>>> import numpy as np
>>> np.set_printoptions(precision=2, suppress=True, linewidth=200, sign=" ")
>>> def rd(a):
...     return np.round(a, 2) + 0
... 
>>> mat = np.array([[0, 3, 3, 0, 0, 3, 0],
...     [0, 2, 4, 0, 0, 3, 0],
...     [0, 2, 0, 0, 0, 2, 0],
...     [0, 0, 0, 2, 0, 0, 0],
...     [0, 0, 0, 0, 4, 0, 1],
...     [5, 4, 1, 0, 0, 2, 0],
...     [0, 0, 0, 0, 4, 0, 0]])
>>> mat
array([[ 0,  3,  3,  0,  0,  3,  0],
       [ 0,  2,  4,  0,  0,  3,  0],
       [ 0,  2,  0,  0,  0,  2,  0],
       [ 0,  0,  0,  2,  0,  0,  0],
       [ 0,  0,  0,  0,  4,  0,  1],
       [ 5,  4,  1,  0,  0,  2,  0],
       [ 0,  0,  0,  0,  4,  0,  0]])
>>> # splits into 3 blocks
>>> u, g = mat[6], mat[3]
>>> u @ g
np.int64(0)
>>> u @ u
np.int64(16)
>>> p = (u @ g) / (u @ u) * u
>>> np.outer(u, g)
array([[ 0,  0,  0,  0,  0,  0,  0],
       [ 0,  0,  0,  0,  0,  0,  0],
       [ 0,  0,  0,  0,  0,  0,  0],
       [ 0,  0,  0,  0,  0,  0,  0],
       [ 0,  0,  0,  8,  0,  0,  0],
       [ 0,  0,  0,  0,  0,  0,  0],
       [ 0,  0,  0,  0,  0,  0,  0]])
>>> print(g - p)
[ 0.  0.  0.  2.  0.  0.  0.]
>>> (g - p) @ u
np.float64(0.0)
>>> p
array([ 0.,  0.,  0.,  0.,  0.,  0.,  0.])
>>> u = np.array([-3, -1, 1])
>>> np.convolve(mat[0], u)
array([  0,  -9, -12,   0,   3,  -9,  -3,   3,   0])
>>> np.cross(mat[0, :3], mat[2, :3])
array([-6,  0,  0])
>>> np.array([np.convolve(row, u, "same") for row in mat])
array([[ -9, -12,   0,   3,  -9,  -3,   3],
       [ -6, -14,  -2,   4,  -9,  -3,   3],
       [ -6,  -2,   2,   0,  -6,  -2,   2],
       [  0,   0,  -6,  -2,   2,   0,   0],
       [  0,   0,   0, -12,  -4,   1,  -1],
       [-17,  -2,   3,   1,  -6,  -2,   2],
       [  0,   0,   0, -12,  -4,   4,   0]])
>>> np.correlate(mat[0], mat[2], "full")
array([  0,   0,   6,   6,   0,   0,  12,   6,   0,   0,   6,   0,   0])
>>> print((mat - mat.T) / 2)
[[ 0.   1.5  1.5  0.   0.  -1.   0. ]
 [-1.5  0.   1.   0.   0.  -0.5  0. ]
 [-1.5 -1.   0.   0.   0.   0.5  0. ]
 [ 0.   0.   0.   0.   0.   0.   0. ]
 [ 0.   0.   0.   0.   0.   0.  -1.5]
 [ 1.   0.5 -0.5  0.   0.   0.   0. ]
 [ 0.   0.   0.   0.   1.5  0.   0. ]]
>>> np.allclose(mat @ mat.T, mat.T @ mat)
False
>>> rd(np.abs(np.linalg.eigvals(mat)).max())
np.float64(8.68)
>>> np.allclose(mat, mat.T)
False
>>> data = np.load("arr.npy")
>>> data
array([[  0.  ,  -0.1 ,  -0.4 ,  -0.6 ,  -1.1 ,  -5.59,   0.7 ],
       [ -1.1 ,   0.1 ,  -0.7 ,  -0.2 ,   1.5 ,   7.43,   1.  ],
       [  0.6 ,   1.  ,   1.6 ,  -2.2 ,  -1.5 ,  -7.55,  -1.  ],
       [ -0.9 ,   0.1 ,   0.7 ,  -0.2 ,  -0.3 ,  -1.56,   0.4 ],
       [ -0.4 ,   2.7 ,  -1.4 ,  -0.4 ,  -1.  ,  -4.99,  -0.2 ],
       [  1.9 ,  -1.7 ,  -0.1 ,   1.3 ,   0.8 ,   3.8 ,   1.  ],
       [  0.8 ,  -0.6 ,  -0.3 ,   0.8 ,   0.  ,   0.1 ,  -0.9 ],
       [  0.2 ,   1.8 ,   0.7 ,  -0.4 ,   1.5 ,   7.51,  -1.  ],
       [ -0.5 ,  -0.6 ,   0.2 ,   0.5 ,   0.7 ,   3.45,   0.4 ],
       [ -1.5 ,  -1.7 ,   0.7 ,   0.  ,   0.1 ,   0.43,  -1.  ],
       [ -0.4 ,   0.7 ,  -0.7 ,   0.4 ,  -0.8 ,  -4.04,  -0.1 ],
       [  0.7 ,   1.3 ,   1.5 ,   1.  ,  -0.9 ,  -4.42,  -1.  ],
       [ -0.1 ,  -0.6 ,   0.8 ,  -0.8 ,  -0.3 ,  -1.27,   1.2 ],
       [ -0.5 ,  -0.1 ,   0.1 ,  -0.3 ,  -0.7 ,  -3.59,  -0.9 ],
       [  0.2 ,   2.1 ,   0.6 ,   0.  ,  -1.1 ,  -5.59,   0.9 ],
       [ -2.2 ,   1.2 ,   0.1 ,   0.4 ,  -0.1 ,  -0.48,  -1.1 ],
       [  0.7 ,  -0.9 ,   0.8 ,   0.1 ,   0.9 ,   4.5 ,  -2.5 ],
       [  1.2 ,  -1.9 ,   1.4 ,   1.3 ,  -2.9 , -14.44,   1.5 ],
       [  0.2 ,   0.1 ,  -1.6 ,   1.6 ,  -0.3 ,  -1.42,   1.2 ],
       [  0.7 ,  -1.2 ,   0.4 ,  -1.7 ,   0.4 ,   1.91,   1.  ],
       [ -0.6 ,   0.7 ,   1.1 ,  -1.7 ,   0.7 ,   3.62,   0.3 ],
       [ -0.7 ,  -1.4 ,  -0.2 ,   1.6 ,   0.7 ,   3.58,   0.8 ],
       [ -1.1 ,   0.7 ,   0.5 ,  -0.3 ,   0.9 ,   4.54,   0.4 ],
       [ -1.4 ,   0.  ,   1.3 ,   0.4 ,   0.5 ,   2.47,  -1.4 ],
       [  1.1 ,   1.6 ,  -0.5 ,  -0.6 ,   0.7 ,   3.59,   0.9 ],
       [  0.8 ,  -0.3 ,   0.5 ,   1.  ,   0.5 ,   2.43,  -0.5 ],
       [  1.4 ,   0.3 ,   1.5 ,   0.  ,  -0.6 ,  -3.04,  -0.6 ],
       [  0.9 ,  -2.5 ,  -0.1 ,   0.3 ,  -0.2 ,  -0.84,   1.2 ],
       [ -0.4 ,   0.4 ,  -0.2 ,  -1.1 ,   0.1 ,   0.51,   1.  ],
       [ -3.1 ,  -0.4 ,  -0.3 ,  -1.7 ,  -0.9 ,  -4.45,   0.7 ],
       [  0.2 ,   0.5 ,  -0.2 ,   1.6 ,  -0.5 ,  -2.6 ,   0.1 ],
       [ -0.6 ,  -1.2 ,   2.9 ,   0.  ,   1.1 ,   5.44,  -1.7 ],
       [  0.1 ,  -1.2 ,   1.1 ,   0.  ,   1.  ,   5.1 ,  -0.8 ],
       [ -0.5 ,   0.2 ,   0.  ,  -2.1 ,   1.6 ,   8.01,   0.9 ],
       [ -0.8 ,   0.8 ,  -1.1 ,   0.1 ,   1.1 ,   5.59,   0.6 ],
       [  0.2 ,   0.  ,   3.2 ,  -0.3 ,  -1.  ,  -4.92,   1.1 ],
       [ -1.4 ,  -0.4 ,   0.6 ,   0.7 ,  -0.6 ,  -2.95,  -1.5 ]])
>>> # column 5 dominates
>>> z = data[:, 3] > np.median(data[:, 3])
>>> u = data[z].mean(axis=0) - data[~z].mean(axis=0)
>>> rd(u)
array([ 0.3 , -0.6 , -0.46,  1.51, -0.12, -0.59, -0.29])
>>> np.argsort(-np.abs(u).round(6), kind="stable")
array([ 3,  1,  5,  2,  0,  6,  4])
>>> x = np.array([1, 0, 0, 1, 1, 2, 1])
>>> (data @ x).argmax()
np.int64(1)
>>> np.linalg.norm(data @ x) <= np.linalg.norm(data, 2) * np.linalg.norm(x) + 1e-9
np.True_
>>> x @ data
Traceback (most recent call last):
  File "<python-input-33>", line 1, in <module>
    x @ data
    ~~^~~~~~
ValueError: matmul: Input operand 1 has a mismatch in its core dimension 0, with gufunc signature (n?,k),(k,m?)->(n?,m?) (size 37 is different from 7)
>>> K = np.load("a.npy")
>>> K
array([[ 3, -3,  0,  0,  0,  0],
       [-2,  1,  0,  0,  0,  0],
       [-3,  2,  0,  0,  0,  0],
       [ 0,  0,  3, -3,  0,  0],
       [ 0,  0, -2,  1,  0,  0],
       [ 0,  0, -3,  2,  0,  0],
       [ 0,  0,  0,  0,  3, -3],
       [ 0,  0,  0,  0, -2,  1],
       [ 0,  0,  0,  0, -3,  2]])
>>> P = K @ np.linalg.solve(K.T @ K, K.T)
>>> rd(np.trace(P))
np.float64(6.0)
>>> other = K / np.sqrt((K ** 2).mean(axis=1, keepdims=True))
>>> rd(K - K.mean(axis=1, keepdims=True))
array([[ 3.  , -3.  ,  0.  ,  0.  ,  0.  ,  0.  ],
       [-1.83,  1.17,  0.17,  0.17,  0.17,  0.17],
       [-2.83,  2.17,  0.17,  0.17,  0.17,  0.17],
       [ 0.  ,  0.  ,  3.  , -3.  ,  0.  ,  0.  ],
       [ 0.17,  0.17, -1.83,  1.17,  0.17,  0.17],
       [ 0.17,  0.17, -2.83,  2.17,  0.17,  0.17],
       [ 0.  ,  0.  ,  0.  ,  0.  ,  3.  , -3.  ],
       [ 0.17,  0.17,  0.17,  0.17, -1.83,  1.17],
       [ 0.17,  0.17,  0.17,  0.17, -2.83,  2.17]])
>>> print(np.linalg.matrix_rank(K - K.mean(axis=1, keepdims=True)))
5
>>> rd(np.linalg.norm(other, axis=1))
array([ 2.45,  2.45,  2.45,  2.45,  2.45,  2.45,  2.45,  2.45,  2.45])
>>> W1 = np.array([[1, 6, 6, 1],
...     [6, 9, 8, 0],
...     [8, 0, 7, 3],
...     [9, 7, 0, 0],
...     [4, 2, 9, 6],
...     [4, 3, 2, 5]])
>>> coef = np.array([2, 3, 4, 2])
>>> H = np.maximum(K @ W1 + coef, 0)
>>> rd((H > 0).mean(axis=0))
array([ 0.33,  0.56,  0.33,  0.33])
>>> print((H > 0).astype(int))
[[ 0  0  0  1]
 [ 1  0  0  0]
 [ 1  1  1  0]
 [ 0  0  1  1]
 [ 0  1  0  0]
 [ 0  1  0  0]
 [ 1  0  1  1]
 [ 0  1  0  0]
 [ 0  1  0  0]]
>>> print(H)
[[  0   0   0   5]
 [  6   0   0   0]
 [ 11   3   2   0]
 [  0   0  25  11]
 [  0  10   0   0]
 [  0  17   0   0]
 [  2   0  25   5]
 [  0   2   0   0]
 [  0   3   0   0]]
>>> np.linalg.matrix_rank(H)
np.int64(4)
>>> W2 = np.array([[4, 0, 2], [0, 0, 2], [3, 2, 2], [1, 5, 5]])
>>> (H @ W2).round(6).argmax(axis=1)
array([ 1,  0,  0,  1,  2,  2,  0,  2,  2])
>>> H @ W2
array([[   5,   25,   25],
       [  24,    0,   12],
       [  50,    4,   32],
       [  86,  105,  105],
       [   0,    0,   20],
       [   0,    0,   34],
       [  88,   75,   79],
       [   0,    0,    4],
       [   0,    0,    6]])
>>> W1 @ W2
array([[ 23,  17,  31],
       [ 48,  16,  46],
       [ 56,  29,  45],
       [ 36,   0,  32],
       [ 49,  48,  60],
       [ 27,  29,  43]])
>>> X = np.loadtxt("w.csv", delimiter=",")
>>> X
array([[ 7.,  3.,  3.,  0.,  9.,  9.,  6.],
       [ 3., -1.,  1.,  0.,  3.,  3.,  2.],
       [ 3.,  1., -1.,  0.,  3.,  3.,  2.],
       [ 0.,  0.,  0., -2.,  0.,  0.,  0.],
       [ 9.,  3.,  3.,  0.,  7.,  9.,  6.],
       [ 9.,  3.,  3.,  0.,  9.,  7.,  6.],
       [ 6.,  2.,  2.,  0.,  6.,  6.,  2.]])
>>> print([round(float(np.linalg.det(X[:i, :i])), 2) + 0 for i in range(1, 8)])
[7.0, -16.0, 36.0, -72.0, 288.0, -864.0, 1984.0]
>>> vals, vecs = np.linalg.eigh(X)
>>> rd(np.linalg.eigvalsh(X @ X))
array([   4.,    4.,    4.,    4.,    4.,    4.,  961.])
>>> print(rd(vecs @ np.diag(vals) @ vecs.T))
[[ 7.  3.  3.  0.  9.  9.  6.]
 [ 3. -1.  1.  0.  3.  3.  2.]
 [ 3.  1. -1.  0.  3.  3.  2.]
 [ 0.  0.  0. -2.  0.  0.  0.]
 [ 9.  3.  3.  0.  7.  9.  6.]
 [ 9.  3.  3.  0.  9.  7.  6.]
 [ 6.  2.  2.  0.  6.  6.  2.]]
>>> (X != 0).astype(int)
array([[ 1,  1,  1,  0,  1,  1,  1],
       [ 1,  1,  1,  0,  1,  1,  1],
       [ 1,  1,  1,  0,  1,  1,  1],
       [ 0,  0,  0,  1,  0,  0,  0],
       [ 1,  1,  1,  0,  1,  1,  1],
       [ 1,  1,  1,  0,  1,  1,  1],
       [ 1,  1,  1,  0,  1,  1,  1]])
>>> X @ X
array([[ 265.,   87.,   87.,    0.,  261.,  261.,  174.],
       [  87.,   33.,   29.,    0.,   87.,   87.,   58.],
       [  87.,   29.,   33.,    0.,   87.,   87.,   58.],
       [   0.,    0.,    0.,    4.,    0.,    0.,    0.],
       [ 261.,   87.,   87.,    0.,  265.,  261.,  174.],
       [ 261.,   87.,   87.,    0.,  261.,  265.,  174.],
       [ 174.,   58.,   58.,    0.,  174.,  174.,  120.]])
>>> print(np.flatnonzero(np.linalg.matrix_power((X != 0) + (X.T != 0) + np.eye(7), 7)[2]))
[ 0  1  2  4  5  6]
>>> rd(np.sort(np.linalg.eigvals(X).real))
array([-2., -2., -2., -2., -2., -2., 31.])
>>> M = np.load("x.npy")
>>> M
array([[  2,   3,   1,   3,   1,   3,   1],
       [  3,   4,   2,   4,   2,   3,   1],
       [  3,   7,   2,   4,   3,   6,   4],
       [  6,  10,   2,   4,   5,   8,   4],
       [  6,  11,   2,   4,   7,  11,   5],
       [  8,  12,   4,   4,   9,  13,   7],
       [  9,  12,   4,   7,  10,  16,   9],
       [ 10,  15,   5,  10,  10,  19,   9],
       [ 12,  15,   5,  11,  13,  20,  10],
       [ 12,  18,   6,  12,  14,  20,  13],
       [ 12,  20,   6,  12,  15,  20,  15],
       [ 15,  20,   7,  15,  16,  22,  16],
       [ 15,  20,   7,  16,  17,  22,  18],
       [ 17,  20,   9,  17,  17,  24,  18],
       [ 19,  20,  10,  19,  18,  26,  20]])
>>> P = M @ np.linalg.solve(M.T @ M, M.T)
>>> rd(np.diag(P))
array([ 0.18,  0.68,  0.42,  0.73,  0.27,  0.73,  0.32,  0.62,  0.66,  0.27,  0.49,  0.22,  0.46,  0.31,  0.63])
>>> print(rd(np.trace(P)))
7.0
>>> rd(P @ M[:, 4])
array([  1.,   2.,   3.,   5.,   7.,   9.,  10.,  10.,  13.,  14.,  15.,  16.,  17.,  17.,  18.])
>>> np.allclose(P @ P, P)
True
>>> rd(np.linalg.eigvalsh(P))
array([ 0.,  0.,  0.,  0.,  0.,  0.,  0.,  0.,  1.,  1.,  1.,  1.,  1.,  1.,  1.])
>>> def softmax(z):
...     e = np.exp(z - z.max(axis=-1, keepdims=True))
...     return e / e.sum(axis=-1, keepdims=True)
... 
>>> rd(softmax(M).sum(axis=1))
array([ 1.,  1.,  1.,  1.,  1.,  1.,  1.,  1.,  1.,  1.,  1.,  1.,  1.,  1.,  1.])
>>> scores = M @ M.T / np.sqrt(7)
>>> softmax(scores).round(6).argmax(axis=1)
array([ 14,  14,  14,  14,  14,  14,  14,  14,  14,  14,  14,  14,  14,  14,  14])
>>> softmax(scores)[11] @ M
array([ 19.,  20.,  10.,  19.,  18.,  26.,  20.])
>>> left, sigma, Vh = np.linalg.svd(M)
>>> np.argmax(sigma[:-1] / (sigma[1:] + 1e-6)) + 1
np.int64(1)
>>> other = left[:, :1] @ np.diag(sigma[:1]) @ Vh[:1]
>>> rd(np.abs(M - other).max())
np.float64(3.55)
>>> other = np.array([[3, -3, 1]])
>>> m1 = np.block([[np.zeros((1, 1)), other], [other.T, np.zeros((3, 3))]])
>>> m1
array([[ 0.,  3., -3.,  1.],
       [ 3.,  0.,  0.,  0.],
       [-3.,  0.,  0.,  0.],
       [ 1.,  0.,  0.,  0.]])
>>> rng = np.random.default_rng(865)
>>> z = rng.permutation(4)
>>> z
array([ 2,  3,  0,  1])
>>> other = m1[z][:, z]
>>> other
array([[ 0.,  0., -3.,  0.],
       [ 0.,  0.,  1.,  0.],
       [-3.,  1.,  0.,  3.],
       [ 0.,  0.,  3.,  0.]])
>>> np.allclose(other, m1)
False
>>> rd(np.sort(np.abs(np.linalg.eigvals(other))))
array([ 0.  ,  0.  ,  4.36,  4.36])
>>> other = np.array([[2, 1], [2, 2]])
>>> W2 = np.kron(other, m1)
>>> W2
array([[ 0.,  6., -6.,  2.,  0.,  3., -3.,  1.],
       [ 6.,  0.,  0.,  0.,  3.,  0.,  0.,  0.],
       [-6.,  0.,  0.,  0., -3.,  0.,  0.,  0.],
       [ 2.,  0.,  0.,  0.,  1.,  0.,  0.,  0.],
       [ 0.,  6., -6.,  2.,  0.,  6., -6.,  2.],
       [ 6.,  0.,  0.,  0.,  6.,  0.,  0.,  0.],
       [-6.,  0.,  0.,  0., -6.,  0.,  0.,  0.],
       [ 2.,  0.,  0.,  0.,  2.,  0.,  0.,  0.]])
>>> np.linalg.lstsq(W2[:-1].T, W2[-1])[2]
np.int32(4)
>>> print(np.abs(np.diag(np.linalg.qr(W2)[1])) > 1e-9)
[ True  True False False  True  True False False]
>>> print(np.unique(W2.round(6), axis=0).shape)
(8, 8)
>>> A = np.loadtxt("m.csv", delimiter=",")
>>> print(rd(A))
[[ 0.05 -0.05 -0.19  0.08]
 [-0.05  0.05  0.19 -0.08]
 [-0.19  0.19  0.78 -0.31]
 [ 0.08 -0.08 -0.31  0.12]]
>>> rank = np.linalg.matrix_rank(A)
>>> rank
np.int64(1)
>>> N = np.linalg.svd(A)[2][rank:].T
>>> rd(A @ N)
array([[ 0.,  0.,  0.],
       [ 0.,  0.,  0.],
       [ 0.,  0.,  0.],
       [ 0.,  0.,  0.]])
>>> np.allclose(A @ N, 0)
True
>>> feats = np.loadtxt("block14.csv", delimiter=",")
>>> feats
array([[ -2.,   5.,  -8.,  -3.,  -6.,   6.,   7.,   9.],
       [  7.,  11.,  -1.,   4., -13.,  -2.,  14.,   5.],
       [ 15.,  15.,  -1.,   1., -16.,  -4.,  17.,   7.],
       [ 22.,   7.,   5.,  -6., -23.,  -3.,  15.,  12.],
       [ 17.,   8.,  -3., -10., -22., -12.,  16.,  10.],
       [ 21.,  -1.,  -8.,  -3., -16.,  -3.,  21.,  19.],
       [ 24.,   4.,  -1.,   4., -18.,   4.,  27.,  12.],
       [ 15.,  -2.,   4.,   0., -22.,  -5.,  25.,   7.],
       [ 22.,  -7.,  -1.,   6., -26.,   4.,  21.,   0.],
       [ 19., -14.,  -4.,  12., -34.,   1.,  18.,   6.],
       [ 20., -15.,  -8.,   9., -27.,  -7.,  25.,   7.],
       [ 19., -21.,  -4.,  10., -36.,  -7.,  31.,   5.],
       [ 17., -23.,   0.,   4., -32.,   1.,  33.,  -3.],
       [ 10., -29.,   9.,  10., -32.,   8.,  40.,   4.],
       [  8., -21.,  11.,  14., -31.,  12.,  36.,   0.],
       [ 16., -17.,   7.,  22., -34.,  20.,  31.,   2.],
       [ 10., -17.,  -2.,  27., -29.,  22.,  30.,   2.],
       [  7., -15.,   2.,  35., -38.,  25.,  33.,   4.],
       [  3.,  -6.,  11.,  28., -29.,  34.,  36.,   2.],
       [ 11., -13.,   5.,  36., -21.,  36.,  35.,  -5.],
       [ 15., -14.,   7.,  45., -12.,  45.,  36.,  -4.],
       [ 14., -11.,  -1.,  45., -13.,  44.,  33., -10.],
       [ 19., -17.,   3.,  53., -11.,  48.,  40.,  -8.],
       [ 14., -11.,   5.,  52., -10.,  48.,  46.,  -7.],
       [ 14., -11.,  -2.,  49., -14.,  52.,  40.,   0.],
       [  8., -17.,  -6.,  46., -14.,  61.,  40.,   4.],
       [  0., -21.,   0.,  55., -22.,  61.,  46.,  12.]])
>>> u, g = feats[24], feats[3]
>>> u @ g
np.float64(693.0)
>>> p = (u @ g) / (u @ u) * u
>>> rd(np.linalg.norm(u + g) ** 2 + np.linalg.norm(u - g) ** 2)
np.float64(17446.0)
